% ipython --no-banner

In [1]: import numpy as np

In [2]: np.set_printoptions(precision=2, suppress=True, linewidth=100)

In [3]: other = np.array([[2, 0], [3, 0]])

In [4]: Z = np.array([[-3, 0, 1], [3, 2, 1], [2, -3, 2]])

In [5]: data = np.kron(other, Z)

In [6]: print(data)
[[-6  0  2  0  0  0]
 [ 6  4  2  0  0  0]
 [ 4 -6  4  0  0  0]
 [-9  0  3  0  0  0]
 [ 9  6  3  0  0  0]
 [ 6 -9  6  0  0  0]]

In [7]: # null space of dimension 3

In [8]: rank = np.linalg.matrix_rank(data)

In [9]: rank
Out[9]: np.int64(3)

In [10]: ns = np.linalg.svd(data)[2][rank:].T

In [11]: ns @ ns.T
Out[11]: 
array([[0., 0., 0., 0., 0., 0.],
       [0., 0., 0., 0., 0., 0.],
       [0., 0., 0., 0., 0., 0.],
       [0., 0., 0., 1., 0., 0.],
       [0., 0., 0., 0., 1., 0.],
       [0., 0., 0., 0., 0., 1.]])

In [12]: ns.shape
Out[12]: (6, 3)

In [13]: [int(np.linalg.matrix_rank(data[:, :j + 1])) for j in range(6)]
Out[13]: [1, 2, 3, 3, 3, 3]

In [14]: [int(np.linalg.matrix_rank(data[:i])) for i in range(1, len(data) + 1)]
Out[14]: [1, 2, 3, 3, 3, 3]

In [15]: np.allclose(data @ ns, 0)
Out[15]: True

In [16]: f = np.array([0, 2, 2])

In [17]: np.convolve(data[0], f)
Out[17]: array([  0, -12, -12,   4,   4,   0,   0,   0])

In [18]: np.array([np.convolve(row, f, "same") for row in data])
Out[18]: 
array([[-12, -12,   4,   4,   0,   0],
       [ 12,  20,  12,   4,   0,   0],
       [  8,  -4,  -4,   8,   0,   0],
       [-18, -18,   6,   6,   0,   0],
       [ 18,  30,  18,   6,   0,   0],
       [ 12,  -6,  -6,  12,   0,   0]])

In [19]: print(np.correlate(data[0], data[2], "full"))
[  0   0   0 -24  36 -16 -12   8   0   0   0]
